$ python -q
>>> import numpy as np
>>> import numpy.linalg as la
>>> np.set_printoptions(precision=2, suppress=True, linewidth=200)
>>> K = np.load("a.npy")
>>> K
array([[0, 1, 1],
       [1, 0, 0],
       [1, 0, 0]])
>>> left, sv, vt = la.svd(K)
>>> sv.round(2) + 0
array([1.41, 1.41, 0.  ])
>>> A2 = left[:, :2] @ np.diag(sv[:2]) @ vt[:2]
>>> np.round(np.abs(K - A2).max(), 2)
np.float64(0.0)
>>> A2 = K / np.sqrt((K ** 2).mean(axis=1, keepdims=True))
>>> la.norm(A2, axis=1)
array([1.73, 1.73, 1.73])
>>> la.matrix_rank(A2) == la.matrix_rank(K)
np.True_
>>> vals, V = la.eigh(K)
>>> vec = np.array([0, 2, 2])
>>> (np.sign(V[:, -1].round(6)) == np.sign(V[0, -1].round(6))).astype(int)
array([1, 1, 1])
>>> np.round(V * np.abs(vals) @ V.T, 2) + 0
array([[1.41, 0.  , 0.  ],
       [0.  , 0.71, 0.71],
       [0.  , 0.71, 0.71]])
>>> rng = np.random.default_rng(292)
>>> z = rng.permutation(3)
>>> z
array([1, 2, 0])
>>> A2 = K[z][:, z]
>>> np.trace(A2)
np.int64(0)
>>> np.round(np.sort(np.abs(la.eigvals(A2))), 2) + 0
array([0.  , 1.41, 1.41])
>>> F = np.loadtxt("x.csv", delimiter=",")
>>> F.round(2) + 0
array([[  2.2 ,   0.21,  -4.21],
       [  2.56,   2.33,  -6.33],
       [  1.02,  -6.9 ,   2.9 ],
       [  0.98,  -7.12,   3.12],
       [  0.67,  -9.  ,   5.  ],
       [  2.39,   1.34,  -5.34],
       [  2.83,   3.98,  -7.98],
       [  3.62,   8.72, -12.72],
       [  4.18,  12.1 , -16.1 ],
       [  1.28,  -5.31,   1.31],
       [  2.73,   3.36,  -7.36],
       [  3.36,   7.14, -11.14],
       [  2.99,   4.93,  -8.93],
       [  2.45,   1.72,  -5.72],
       [  0.61,  -9.32,   5.32],
       [  1.85,  -1.91,  -2.09],
       [  1.19,  -5.86,   1.86],
       [  0.  , -13.02,   9.02],
       [  1.45,  -4.28,   0.28]])
>>> np.allclose(F[:-1].T @ la.lstsq(F[:-1].T, F[-1])[0], F[-1])
True
>>> np.abs(np.diag(la.qr(F)[1])) > 1e-9
array([ True,  True, False])
>>> np.round(F @ la.pinv(F) @ F, 2) + 0
array([[  2.2 ,   0.21,  -4.21],
       [  2.56,   2.33,  -6.33],
       [  1.02,  -6.9 ,   2.9 ],
       [  0.98,  -7.12,   3.12],
       [  0.67,  -9.  ,   5.  ],
       [  2.39,   1.34,  -5.34],
       [  2.83,   3.98,  -7.98],
       [  3.62,   8.72, -12.72],
       [  4.18,  12.1 , -16.1 ],
       [  1.28,  -5.31,   1.31],
       [  2.73,   3.36,  -7.36],
       [  3.36,   7.14, -11.14],
       [  2.99,   4.93,  -8.93],
       [  2.45,   1.72,  -5.72],
       [  0.61,  -9.32,   5.32],
       [  1.85,  -1.91,  -2.09],
       [  1.19,  -5.86,   1.86],
       [  0.  , -13.02,   9.02],
       [  1.45,  -4.28,   0.28]])
>>> A2 = np.array([[2], [0], [2], [1]])
>>> basis = np.array([[3, 1, 2]])
>>> M = A2 @ basis
>>> M
array([[6, 2, 4],
       [0, 0, 0],
       [6, 2, 4],
       [3, 1, 2]])
>>> # looks like rank 1
>>> left, sv, vt = la.svd(F)
>>> V = vt[:(sv > 1e-8).sum()]
>>> vec = F[9] + 5 * F[8] + rng.integers(2) * np.eye(3)[0]
>>> vec
array([ 22.19,  55.17, -79.17])
>>> np.round(la.norm(vec - V.T @ V @ vec), 2)
np.float64(0.0)
>>> np.diag(V.T @ V)
array([0.3, 0.9, 0.8])
>>> E = np.load("m.npy")
>>> E
array([[5., 1., 1.],
       [1., 5., 1.],
       [1., 1., 5.]])
>>> # symmetric, so the eigenvalues are real
>>> A2 = E / la.norm(E, axis=1, keepdims=True)
>>> cov = A2 @ A2.T
>>> la.norm(A2, axis=1)
array([1., 1., 1.])
>>> cov[1]
array([0.41, 1.  , 0.41])
>>> np.argwhere(np.triu(np.abs(cov) > 0.95, 1))
array([], shape=(0, 2), dtype=int64)
>>> round(np.degrees(np.arccos(np.clip(cov[1, 2], -1, 1))), 2)
np.float64(65.96)
>>> (np.abs(cov) > 0.9).astype(int)
array([[1, 0, 0],
       [0, 1, 0],
       [0, 0, 1]])
